>>> import numpy as np
>>> np.set_printoptions(precision=1, suppress=True, linewidth=160, sign=" ")
>>> m1 = np.array([[0, 1, 1, 1, 1, 0, 0, 0],
...     [1, 0, 0, 0, 1, 1, 0, 1],
...     [1, 0, 0, 0, 0, 0, 0, 0],
...     [1, 0, 0, 0, 0, 0, 1, 0],
...     [1, 1, 0, 0, 0, 1, 0, 0],
...     [0, 1, 0, 0, 1, 0, 1, 0],
...     [0, 0, 0, 1, 0, 1, 0, 0],
...     [0, 1, 0, 0, 0, 0, 0, 0]])
>>> A2 = m1 / np.linalg.norm(m1, axis=1, keepdims=True)
>>> G = A2 @ A2.T
>>> np.degrees(np.arccos(np.clip(G[0, 2], -1, 1)))
np.float64(90.0)
>>> try:
...     np.linalg.cholesky(m1)
... except np.linalg.LinAlgError as e:
...     print("failed:", e)
... 
failed: Matrix is not positive definite
>>> np.all(np.linalg.eigvalsh(m1) > 0)
np.False_
>>> np.argwhere(np.triu(m1))
array([[ 0,  1],
       [ 0,  2],
       [ 0,  3],
       [ 0,  4],
       [ 1,  4],
       [ 1,  5],
       [ 1,  7],
       [ 3,  6],
       [ 4,  5],
       [ 5,  6]])
>>> m1.sum(axis=0)
array([ 4,  4,  1,  2,  3,  3,  2,  1])
>>> Lm = np.diag(m1.sum(axis=1)) - m1
>>> Lm
array([[ 4, -1, -1, -1, -1,  0,  0,  0],
       [-1,  4,  0,  0, -1, -1,  0, -1],
       [-1,  0,  1,  0,  0,  0,  0,  0],
       [-1,  0,  0,  2,  0,  0, -1,  0],
       [-1, -1,  0,  0,  3, -1,  0,  0],
       [ 0, -1,  0,  0, -1,  3, -1,  0],
       [ 0,  0,  0, -1,  0, -1,  2,  0],
       [ 0, -1,  0,  0,  0,  0,  0,  1]])
>>> round(np.linalg.det(Lm[1:, 1:]))
32
>>> Lm @ np.ones(8)
array([ 0.,  0.,  0.,  0.,  0.,  0.,  0.,  0.])
>>> np.round(np.linalg.eigvalsh(Lm), 1) + 0
array([ 0. ,  0.7,  0.8,  1.6,  2.4,  4.2,  4.7,  5.6])
>>> arr = np.loadtxt("test0.csv", delimiter=",")
>>> arr
array([[-1., -1.,  2.,  3.,  0., -3., -3., -3.,  2., -6., -2.,  0.],
       [ 0., -3.,  2.,  2.,  0.,  2.,  2.,  1., -2.,  4.,  3.,  0.],
       [ 2.,  2., -1.,  3.,  1.,  1., -1., -2.,  2.,  2.,  3.,  0.],
       [ 0.,  2.,  3.,  2., -3.,  0.,  1.,  3.,  1.,  0.,  3.,  1.],
       [-2.,  0., -2.,  0., -1.,  1., -3.,  2.,  1.,  2.,  1.,  3.],
       [ 0., -1.,  3.,  0.,  0.,  3., -1.,  2.,  0.,  6.,  0.,  2.],
       [ 1.,  2.,  1.,  1., -1., -1.,  3., -3.,  0., -2., -3., -2.],
       [-2.,  2.,  2., -2., -2., -1.,  3.,  3., -2., -2.,  0., -3.],
       [-1.,  1.,  1., -1.,  0.,  2., -1., -2., -1.,  4., -1., -1.],
       [ 0.,  0.,  0., -1., -2.,  3., -2., -1.,  2.,  6., -1., -2.]])
>>> A2 = np.array([[3, 3],
...     [3, 3],
...     [1, 3],
...     [3, 2],
...     [1, 3],
...     [3, 3],
...     [0, 1],
...     [0, 1],
...     [0, 1],
...     [3, 1],
...     [1, 1],
...     [1, 2]])
>>> np.linalg.matrix_rank(arr @ A2)
np.int64(2)
>>> np.einsum("ik,kj->ji", arr, A2)
array([[-24.,  20.,  33.,  16.,   4.,  29.,  -2., -18.,  14.,  19.],
       [-15.,  15.,  25.,  20.,  -3.,  26.,  -1., -11.,   4.,   1.]])
>>> np.einsum("ik,kj->ij", arr, A2)
array([[-24., -15.],
       [ 20.,  15.],
       [ 33.,  25.],
       [ 16.,  20.],
       [  4.,  -3.],
       [ 29.,  26.],
       [ -2.,  -1.],
       [-18., -11.],
       [ 14.,   4.],
       [ 19.,   1.]])
>>> arr @ A2
array([[-24., -15.],
       [ 20.,  15.],
       [ 33.,  25.],
       [ 16.,  20.],
       [  4.,  -3.],
       [ 29.,  26.],
       [ -2.,  -1.],
       [-18., -11.],
       [ 14.,   4.],
       [ 19.,   1.]])
>>> np.linalg.svd(arr, compute_uv=False)
array([ 14.6,   9.7,   8.4,   7.2,   6.3,   5.8,   3.3,   2.7,   2.3,   0.8])
>>> arr.sum(axis=0)
array([-3.,  4., 11.,  7., -8.,  7., -2.,  0.,  3., 14.,  3., -2.])
>>> np.linalg.rank(arr)
Traceback (most recent call last):
  File "<python-input-24>", line 1, in <module>
    np.linalg.rank(arr)
    ^^^^^^^^^^^^^^
AttributeError: module 'numpy.linalg' has no attribute 'rank'
>>> W0 = np.loadtxt("out5.csv", delimiter=",")
>>> W0
array([[-2.7, -1. ,  2. , -1. , -1. ,  0. ,  1. , -2. ,  1. ,  0. ,  3. ,  3. , -1. ],
       [-2. ,  3.3, -3. ,  2. , -3. , -2. ,  1. ,  1. , -1. , -2. , -1. ,  3. ,  0. ],
       [ 3. ,  1. ,  2.3,  2. ,  0. , -3. , -2. , -1. ,  1. , -2. ,  3. , -2. , -3. ],
       [ 1. ,  0. ,  3. ,  1.3, -1. ,  3. , -1. , -2. ,  3. , -1. , -2. , -2. ,  1. ],
       [-3. ,  0. , -2. , -1. ,  1.3,  1. ,  1. ,  3. , -2. ,  3. ,  3. ,  0. ,  2. ],
       [-2. ,  1. , -3. ,  2. ,  2. ,  1.3,  3. , -2. ,  1. ,  3. , -1. ,  2. , -2. ],
       [ 3. , -3. ,  2. ,  2. , -3. ,  2. ,  3.3, -2. ,  2. , -1. ,  3. , -2. , -2. ],
       [ 3. , -1. ,  1. ,  2. ,  0. ,  3. , -1. , -1.7, -3. ,  0. ,  2. ,  0. ,  3. ],
       [-1. , -1. ,  3. ,  1. , -3. , -3. , -3. ,  3. ,  0.3, -2. , -3. , -1. ,  2. ],
       [-3. , -3. , -1. ,  0. ,  0. ,  2. , -2. , -3. ,  3. , -0.7,  2. , -3. , -3. ],
       [ 2. ,  0. , -1. , -3. ,  2. ,  3. ,  2. ,  0. ,  3. , -3. ,  0.3, -1. , -2. ],
       [-2. ,  2. ,  1. , -3. ,  1. , -3. ,  3. , -1. ,  2. ,  2. , -2. ,  2.3, -1. ],
       [-3. , -1. ,  2. , -1. , -1. ,  0. ,  1. , -2. ,  1. ,  0. ,  3. ,  3. , -0.7]])
>>> Uu, sig, vt = np.linalg.svd(W0)
>>> sig.round(1) + 0
array([ 13.5,  12.1,   9.8,   8.7,   7.7,   6.9,   6.8,   5.7,   4.8,   2.9,   1.9,   0.6,   0. ])
>>> A2 = Uu[:, :12] @ np.diag(sig[:12]) @ vt[:12]
>>> round(np.abs(W0 - A2).max(), 1)
np.float64(0.0)
>>> round(np.linalg.norm(W0 - A2, 2), 1), round(sig[12], 1)
(np.float64(0.0), np.float64(0.0))
>>> np.linalg.matrix_rank(W0, rtol=0.05)
np.int64(11)
>>> rng = np.random.default_rng(9555)
>>> idx = rng.permutation(13)
>>> idx
array([  8,  12,   3,  10,   1,   4,   7,  11,   9,   5,   2,   0,   6])
>>> A2 = W0[idx][:, idx]
>>> np.sort(np.abs(np.linalg.eigvals(A2)))
array([ 0.1,  0.3,  3. ,  4.5,  4.5,  4.6,  4.6,  5.8,  6.5,  6.5,  7.4,  7.5,  7.5])
>>> np.allclose(A2, W0)
False
>>> X = np.load("dump.npy")
>>> X
array([[ 5.,  1.,  1.,  1.,  1.,  1.,  1.,  1.,  1.,  1.,  1.],
       [ 1.,  5.,  1.,  1.,  1.,  1.,  1.,  1.,  1.,  1.,  1.],
       [ 1.,  1.,  5.,  1.,  1.,  1.,  1.,  1.,  1.,  1.,  1.],
       [ 1.,  1.,  1.,  5.,  1.,  1.,  1.,  1.,  1.,  1.,  1.],
       [ 1.,  1.,  1.,  1.,  5.,  1.,  1.,  1.,  1.,  1.,  1.],
       [ 1.,  1.,  1.,  1.,  1.,  5.,  1.,  1.,  1.,  1.,  1.],
       [ 1.,  1.,  1.,  1.,  1.,  1.,  5.,  1.,  1.,  1.,  1.],
       [ 1.,  1.,  1.,  1.,  1.,  1.,  1.,  5.,  1.,  1.,  1.],
       [ 1.,  1.,  1.,  1.,  1.,  1.,  1.,  1.,  5.,  1.,  1.],
       [ 1.,  1.,  1.,  1.,  1.,  1.,  1.,  1.,  1.,  5.,  1.],
       [ 1.,  1.,  1.,  1.,  1.,  1.,  1.,  1.,  1.,  1.,  5.]])
>>> A2 = X + rng.integers(-2, 3, (11, 1)) @ rng.integers(-2, 3, (1, 11))
>>> A2
array([[ 5.,  1.,  1.,  1.,  1.,  1.,  1.,  1.,  1.,  1.,  1.],
       [-1.,  4.,  2.,  2.,  0.,  2.,  2.,  2.,  2.,  1.,  3.],
       [-3., -1.,  7.,  3., -1.,  3.,  3.,  3.,  3.,  1.,  5.],
       [ 5.,  3., -1.,  3.,  3., -1., -1., -1., -1.,  1., -3.],
       [ 5.,  3., -1., -1.,  7., -1., -1., -1., -1.,  1., -3.],
       [ 3.,  2.,  0.,  0.,  2.,  4.,  0.,  0.,  0.,  1., -1.],
       [ 3.,  2.,  0.,  0.,  2.,  0.,  4.,  0.,  0.,  1., -1.],
       [-3., -1.,  3.,  3., -1.,  3.,  3.,  7.,  3.,  1.,  5.],
       [ 5.,  3., -1., -1.,  3., -1., -1., -1.,  3.,  1., -3.],
       [-1.,  0.,  2.,  2.,  0.,  2.,  2.,  2.,  2.,  5.,  3.],
       [ 3.,  2.,  0.,  0.,  2.,  0.,  0.,  0.,  0.,  1.,  3.]])
>>> A2 - X
array([[ 0.,  0.,  0.,  0.,  0.,  0.,  0.,  0.,  0.,  0.,  0.],
       [-2., -1.,  1.,  1., -1.,  1.,  1.,  1.,  1.,  0.,  2.],
       [-4., -2.,  2.,  2., -2.,  2.,  2.,  2.,  2.,  0.,  4.],
       [ 4.,  2., -2., -2.,  2., -2., -2., -2., -2.,  0., -4.],
       [ 4.,  2., -2., -2.,  2., -2., -2., -2., -2.,  0., -4.],
       [ 2.,  1., -1., -1.,  1., -1., -1., -1., -1.,  0., -2.],
       [ 2.,  1., -1., -1.,  1., -1., -1., -1., -1.,  0., -2.],
       [-4., -2.,  2.,  2., -2.,  2.,  2.,  2.,  2.,  0.,  4.],
       [ 4.,  2., -2., -2.,  2., -2., -2., -2., -2.,  0., -4.],
       [-2., -1.,  1.,  1., -1.,  1.,  1.,  1.,  1.,  0.,  2.],
       [ 2.,  1., -1., -1.,  1., -1., -1., -1., -1.,  0., -2.]])
>>> blk = np.stack([X, 2 * X, X[::-1]])
>>> np.einsum("bij,cij->bc", blk, blk)
array([[  385.,   770.,   225.],
       [  770.,  1540.,   450.],
       [  225.,   450.,   385.]])
>>> (blk @ X.T).shape
(3, 11, 11)
>>> vals, evecs = np.linalg.eigh(X)
>>> np.abs(evecs[:, -1])
array([ 0.3,  0.3,  0.3,  0.3,  0.3,  0.3,  0.3,  0.3,  0.3,  0.3,  0.3])
>>> np.linalg.eigvalsh(X @ X)
array([  16.,   16.,   16.,   16.,   16.,   16.,   16.,   16.,   16.,   16.,  225.])
>>> evecs @ np.diag(vals) @ evecs.T
array([[ 5.,  1.,  1.,  1.,  1.,  1.,  1.,  1.,  1.,  1.,  1.],
       [ 1.,  5.,  1.,  1.,  1.,  1.,  1.,  1.,  1.,  1.,  1.],
       [ 1.,  1.,  5.,  1.,  1.,  1.,  1.,  1.,  1.,  1.,  1.],
       [ 1.,  1.,  1.,  5.,  1.,  1.,  1.,  1.,  1.,  1.,  1.],
       [ 1.,  1.,  1.,  1.,  5.,  1.,  1.,  1.,  1.,  1.,  1.],
       [ 1.,  1.,  1.,  1.,  1.,  5.,  1.,  1.,  1.,  1.,  1.],
       [ 1.,  1.,  1.,  1.,  1.,  1.,  5.,  1.,  1.,  1.,  1.],
       [ 1.,  1.,  1.,  1.,  1.,  1.,  1.,  5.,  1.,  1.,  1.],
       [ 1.,  1.,  1.,  1.,  1.,  1.,  1.,  1.,  5.,  1.,  1.],
       [ 1.,  1.,  1.,  1.,  1.,  1.,  1.,  1.,  1.,  5.,  1.],
       [ 1.,  1.,  1.,  1.,  1.,  1.,  1.,  1.,  1.,  1.,  5.]])
>>> (vals > 1e-8).sum(), (vals < -1e-8).sum()
(np.int64(11), np.int64(0))
>>> np.round(evecs.T @ evecs, 1) + 0
array([[ 1.,  0.,  0.,  0.,  0.,  0.,  0.,  0.,  0.,  0.,  0.],
       [ 0.,  1.,  0.,  0.,  0.,  0.,  0.,  0.,  0.,  0.,  0.],
       [ 0.,  0.,  1.,  0.,  0.,  0.,  0.,  0.,  0.,  0.,  0.],
       [ 0.,  0.,  0.,  1.,  0.,  0.,  0.,  0.,  0.,  0.,  0.],
       [ 0.,  0.,  0.,  0.,  1.,  0.,  0.,  0.,  0.,  0.,  0.],
       [ 0.,  0.,  0.,  0.,  0.,  1.,  0.,  0.,  0.,  0.,  0.],
       [ 0.,  0.,  0.,  0.,  0.,  0.,  1.,  0.,  0.,  0.,  0.],
       [ 0.,  0.,  0.,  0.,  0.,  0.,  0.,  1.,  0.,  0.,  0.],
       [ 0.,  0.,  0.,  0.,  0.,  0.,  0.,  0.,  1.,  0.,  0.],
       [ 0.,  0.,  0.,  0.,  0.,  0.,  0.,  0.,  0.,  1.,  0.],
       [ 0.,  0.,  0.,  0.,  0.,  0.,  0.,  0.,  0.,  0.,  1.]])
>>> np.round(evecs.T @ X @ evecs, 1) + 0
array([[  4.,   0.,   0.,   0.,   0.,   0.,   0.,   0.,   0.,   0.,   0.],
       [  0.,   4.,   0.,   0.,   0.,   0.,   0.,   0.,   0.,   0.,   0.],
       [  0.,   0.,   4.,   0.,   0.,   0.,   0.,   0.,   0.,   0.,   0.],
       [  0.,   0.,   0.,   4.,   0.,   0.,   0.,   0.,   0.,   0.,   0.],
       [  0.,   0.,   0.,   0.,   4.,   0.,   0.,   0.,   0.,   0.,   0.],
       [  0.,   0.,   0.,   0.,   0.,   4.,   0.,   0.,   0.,   0.,   0.],
       [  0.,   0.,   0.,   0.,   0.,   0.,   4.,   0.,   0.,   0.,   0.],
       [  0.,   0.,   0.,   0.,   0.,   0.,   0.,   4.,   0.,   0.,   0.],
       [  0.,   0.,   0.,   0.,   0.,   0.,   0.,   0.,   4.,   0.,   0.],
       [  0.,   0.,   0.,   0.,   0.,   0.,   0.,   0.,   0.,   4.,   0.],
       [  0.,   0.,   0.,   0.,   0.,   0.,   0.,   0.,   0.,   0.,  15.]])
>>> np.linalg.eigvalsh(X + 5 * np.eye(11))
array([  9.,   9.,   9.,   9.,   9.,   9.,   9.,   9.,   9.,   9.,  20.])
>>> round(float(vals.sum()), 1), np.trace(X)
(55.0, np.float64(55.0))
>>> np.unique(vals.round(6) + 0, return_counts=True)[1]
array([ 10,   1])
>>> np.linalg.svd(X, compute_uv=False)
array([ 15.,   4.,   4.,   4.,   4.,   4.,   4.,   4.,   4.,   4.,   4.])
